$ python3 -q
>>> import numpy as np
>>> import numpy.linalg as la
>>> np.set_printoptions(precision=2, suppress=True, linewidth=160, floatmode="fixed")
>>> mat = np.loadtxt("layer5.csv", delimiter=",")
>>> mat
array([[0.00, 0.00, 0.00, 1.00, 0.00, 1.00, 0.00, 0.00, 0.00, 0.00],
       [0.00, 0.00, 0.00, 0.00, 0.00, 1.00, 0.00, 0.00, 0.00, 0.00],
       [0.00, 0.00, 0.00, 0.00, 0.00, 0.00, 0.00, 1.00, 0.00, 1.00],
       [1.00, 0.00, 0.00, 0.00, 0.00, 1.00, 1.00, 0.00, 0.00, 0.00],
       [0.00, 0.00, 0.00, 0.00, 0.00, 0.00, 0.00, 0.00, 0.00, 0.00],
       [1.00, 1.00, 0.00, 1.00, 0.00, 0.00, 0.00, 0.00, 0.00, 0.00],
       [0.00, 0.00, 0.00, 1.00, 0.00, 0.00, 0.00, 0.00, 0.00, 0.00],
       [0.00, 0.00, 1.00, 0.00, 0.00, 0.00, 0.00, 0.00, 1.00, 1.00],
       [0.00, 0.00, 0.00, 0.00, 0.00, 0.00, 0.00, 1.00, 0.00, 1.00],
       [0.00, 0.00, 1.00, 0.00, 0.00, 0.00, 0.00, 1.00, 1.00, 0.00]])
>>> C2 = mat.T @ mat
>>> np.diag(C2)
array([2.00, 1.00, 2.00, 3.00, 0.00, 3.00, 1.00, 3.00, 2.00, 3.00])
>>> m1 = np.load("w.npy")
>>> m1.round(2) + 0
array([[ 1.00,  0.00,  0.02,  0.05,  0.05, -0.01,  0.00,  0.00, -0.04, -0.03,  0.02],
       [ 0.00,  1.00,  0.02,  0.05,  0.05, -0.01,  0.00,  0.00, -0.04, -0.03,  0.02],
       [ 0.02,  0.02,  0.89, -0.25, -0.25,  0.07, -0.02, -0.02,  0.21,  0.16, -0.11],
       [ 0.05,  0.05, -0.25,  0.44, -0.56,  0.15, -0.05, -0.05,  0.46,  0.35, -0.25],
       [ 0.05,  0.05, -0.25, -0.56,  0.44,  0.15, -0.05, -0.05,  0.46,  0.35, -0.25],
       [-0.01, -0.01,  0.07,  0.15,  0.15,  0.96,  0.01,  0.01, -0.12, -0.10,  0.07],
       [ 0.00,  0.00, -0.02, -0.05, -0.05,  0.01,  1.00,  0.00,  0.04,  0.03, -0.02],
       [ 0.00,  0.00, -0.02, -0.05, -0.05,  0.01,  0.00,  1.00,  0.04,  0.03, -0.02],
       [-0.04, -0.04,  0.21,  0.46,  0.46, -0.12,  0.04,  0.04,  0.63, -0.29,  0.21],
       [-0.03, -0.03,  0.16,  0.35,  0.35, -0.10,  0.03,  0.03, -0.29,  0.77,  0.16],
       [ 0.02,  0.02, -0.11, -0.25, -0.25,  0.07, -0.02, -0.02,  0.21,  0.16,  0.89]])
>>> x0 = np.array([2, 0, 1, -4, 1, -3, 1, 1, -3, 3, 1])
>>> round(float(la.norm(x0)), 2), np.round(la.norm(m1 @ x0), 2)
(7.21, np.float64(7.21))
>>> [p for p in range(1, 25) if np.allclose(la.matrix_power(m1, p), np.eye(11))]
[2, 4, 6, 8, 10, 12, 14, 16, 18, 20, 22, 24]
>>> np.abs(la.eigvals(m1))
array([1.00, 1.00, 1.00, 1.00, 1.00, 1.00, 1.00, 1.00, 1.00, 1.00, 1.00])
>>> round(la.det(m1), 2)
np.float64(-1.0)
>>> np.sort(np.abs(np.degrees(np.angle(la.eigvals(m1)))))
array([  0.00,   0.00,   0.00,   0.00,   0.00,   0.00,   0.00,   0.00,   0.00,   0.00, 180.00])
>>> np.round(m1.T @ (m1 @ x0), 2) + 0
array([ 2.00,  0.00,  1.00, -4.00,  1.00, -3.00,  1.00,  1.00, -3.00,  3.00,  1.00])
>>> A = np.loadtxt("a.csv", delimiter=",")
>>> A
array([[ 9.03,  7.87,  8.09,  3.88],
       [ 9.03,  8.00,  8.01,  4.05],
       [ 9.17,  8.02,  7.99,  4.09],
       [ 9.06,  8.02,  7.93,  4.10],
       [ 8.91,  7.97,  8.05,  4.06],
       [ 9.18,  7.93,  8.13,  4.02],
       [ 9.09,  8.01,  7.87,  3.97],
       [ 9.04,  7.93,  7.90,  4.12],
       [ 9.01,  8.04,  8.02,  4.04],
       [ 9.23,  7.76,  8.06,  3.96],
       [ 9.02,  8.11,  8.08,  4.07],
       [ 9.11,  7.98,  8.04,  4.09],
       [ 8.97,  7.99,  8.01,  4.00],
       [ 8.80,  8.07,  7.94,  3.95],
       [ 8.98,  7.93,  7.92,  3.91],
       [ 9.05,  8.00,  7.93,  3.94],
       [ 9.08,  7.93,  8.01,  3.96],
       [ 8.94,  7.94,  8.12,  3.92],
       [ 4.03,  7.04, -7.12,  0.11],
       [ 3.98,  6.88, -7.05, -0.08],
       [ 3.97,  6.88, -7.02,  0.11],
       [ 4.10,  7.02, -6.92,  0.01],
       [ 4.00,  7.12, -7.09,  0.04],
       [ 3.92,  6.99, -7.16,  0.13],
       [ 3.94,  7.04, -7.10,  0.11],
       [ 3.98,  6.87, -7.03, -0.05],
       [ 4.07,  6.79, -7.10, -0.03],
       [ 4.20,  7.00, -7.17,  0.12],
       [ 4.02,  7.08, -7.16, -0.05],
       [ 3.93,  6.92, -7.09, -0.10],
       [ 3.88,  7.07, -7.25, -0.08],
       [ 3.90,  6.87, -7.08,  0.10],
       [ 3.91,  7.03, -6.92, -0.13],
       [ 3.99,  6.99, -7.09, -0.20],
       [ 4.15,  7.06, -6.94, -0.09],
       [ 3.95,  6.86, -6.92, -0.06]])
>>> D = la.norm(A[:, None] - A[None], axis=-1)
>>> D[10].round(6).argsort(kind="stable")[:4]
array([10,  8,  1, 12])
>>> D.mean(axis=1).argmax()
np.int64(30)
